In [1]: import numpy as np

In [2]: import numpy.linalg as la

In [3]: np.set_printoptions(precision=2, suppress=True, linewidth=160, sign=" ")

In [4]: F = np.load("x.npy")

In [5]: print(F)
[[-2  0 -2  1  2 -1]
 [ 0  0  0  0  1  2]
 [-2  0 -2  2 -1  3]
 [ 1  0  2  0  2 -1]
 [ 2  1 -1  2 -4 -1]
 [-1  2  3 -1 -1 -4]]

In [6]: out = F ** -1
---------------------------------------------------------------------------
ValueError                                Traceback (most recent call last)
Cell In[6], line 1
----> 1 out = F ** -1

ValueError: Integers to negative integer powers are not allowed.

In [7]: out = la.inv(F)

In [8]: print(np.allclose(out, F.T))
False

In [9]: print(round(la.det(F) * la.det(out), 2))
1.0

In [10]: print(np.round(la.inv(out), 2) + 0)
[[-2.  0. -2.  1.  2. -1.]
 [ 0.  0.  0.  0.  1.  2.]
 [-2.  0. -2.  2. -1.  3.]
 [ 1.  0.  2.  0.  2. -1.]
 [ 2.  1. -1.  2. -4. -1.]
 [-1.  2.  3. -1. -1. -4.]]

In [11]: print(round(la.slogdet(F)[0], 2))
-1.0

In [12]: mat = np.loadtxt("case8.csv", delimiter=",")

In [13]: print(mat)
[[ 3.  0.  0.  0.]
 [ 1. -3.  0.  0.]
 [ 0.  0.  3.  0.]
 [ 0.  0.  1. -3.]]

In [14]: w, vecs = la.eig(mat)

In [15]: print(np.sort(la.eigvals(mat @ mat)))
[ 9.  9.  9.  9.]

In [16]: print(np.sort(la.eigvals(la.inv(mat))))
[-0.33 -0.33  0.33  0.33]

In [17]: t3 = np.stack([mat, -3 * mat, mat[::-1]])

In [18]: print((t3 @ mat.T).shape)
(3, 4, 4)

In [19]: print(np.einsum("bij,cij->bc", t3, t3))
[[  38. -114.    0.]
 [-114.  342.    0.]
 [   0.    0.   38.]]

In [20]: print(la.matrix_rank(t3))
[ 4  4  4]

In [21]: print(la.norm(t3, axis=(1, 2)))
[  6.16  18.49   6.16]

In [22]: x0 = np.array([-2, -2, 2, -2])

In [23]: target = mat @ x0

In [24]: print(target)
[-6.  4.  6.  8.]

In [25]: print(la.solve(mat, -1 * target))
[ 2.  2. -2.  2.]

In [26]: print(la.solve(mat, target + mat[:, 0]))
[-1. -2.  2. -2.]

In [27]: hat = np.triu(np.array([[-3, -2, 3, 3], [2, -1, -2, -3], [-3, -2, 1, -2], [3, -3, -3, -2]]), 1) + np.eye(4)

In [28]: out = hat @ mat @ la.inv(hat)

In [29]: print(hat @ mat - mat @ hat)
[[ -2.  12.   3. -18.]
 [  0.   2. -18.  -3.]
 [  0.   0.  -2.  12.]
 [  0.   0.   0.   2.]]

In [30]: print(np.kron(np.eye(2, dtype=int), mat))
[[ 3.  0.  0.  0.  0.  0.  0.  0.]
 [ 1. -3.  0.  0.  0. -0.  0.  0.]
 [ 0.  0.  3.  0.  0.  0.  0.  0.]
 [ 0.  0.  1. -3.  0.  0.  0. -0.]
 [ 0.  0.  0.  0.  3.  0.  0.  0.]
 [ 0. -0.  0.  0.  1. -3.  0.  0.]
 [ 0.  0.  0.  0.  0.  0.  3.  0.]
 [ 0.  0.  0. -0.  0.  0.  1. -3.]]

In [31]: print(np.round(la.det(2 * mat), 2), round(la.det(mat), 2))
1296.0 81.0

In [32]: print(np.poly(mat))
[  1.   0. -18.   0.  81.]

In [33]: W0 = np.load("run8.npy")

In [34]: print(W0)
[[ 0.  0.  0.  0.  8.]
 [ 0.  0.  0.  0.  4.]
 [ 0.  0.  0.  0.  8.]
 [ 0.  0.  0.  0.  1.]
 [ 8.  4.  8.  1.  0.]]

In [35]: left, sv, VT = la.svd(W0)

In [36]: vecs = VT[:(sv > 1e-8).sum()]

In [37]: rng = np.random.default_rng(81405)

In [38]: x0 = W0[2] + 3 * W0[0] + rng.integers(2) * np.eye(5)[3]

In [39]: print(x0)
[  0.   0.   0.   0.  32.]

In [40]: print(vecs.T @ vecs)
[[ 0.44  0.22  0.44  0.06  0.  ]
 [ 0.22  0.11  0.22  0.03  0.  ]
 [ 0.44  0.22  0.44  0.06  0.  ]
 [ 0.06  0.03  0.06  0.01  0.  ]
 [ 0.    0.    0.    0.    1.  ]]

In [41]: print(np.allclose(vecs.T @ vecs @ x0, x0))
True

In [42]: print(np.diag(vecs.T @ vecs))
[ 0.44  0.11  0.44  0.01  1.  ]

In [43]: print(la.matrix_rank(np.vstack([W0, x0])))
2

In [44]: out = np.array([[0, 1, 2], [0, 0, 1]])

In [45]: W2 = np.kron(out, W0)

In [46]: print(la.matrix_rank(W2))
4

In [47]: print(round(float(la.norm(W2, 2)), 2), np.round(la.norm(out, 2) * la.norm(W0, 2), 2))
29.07 29.07
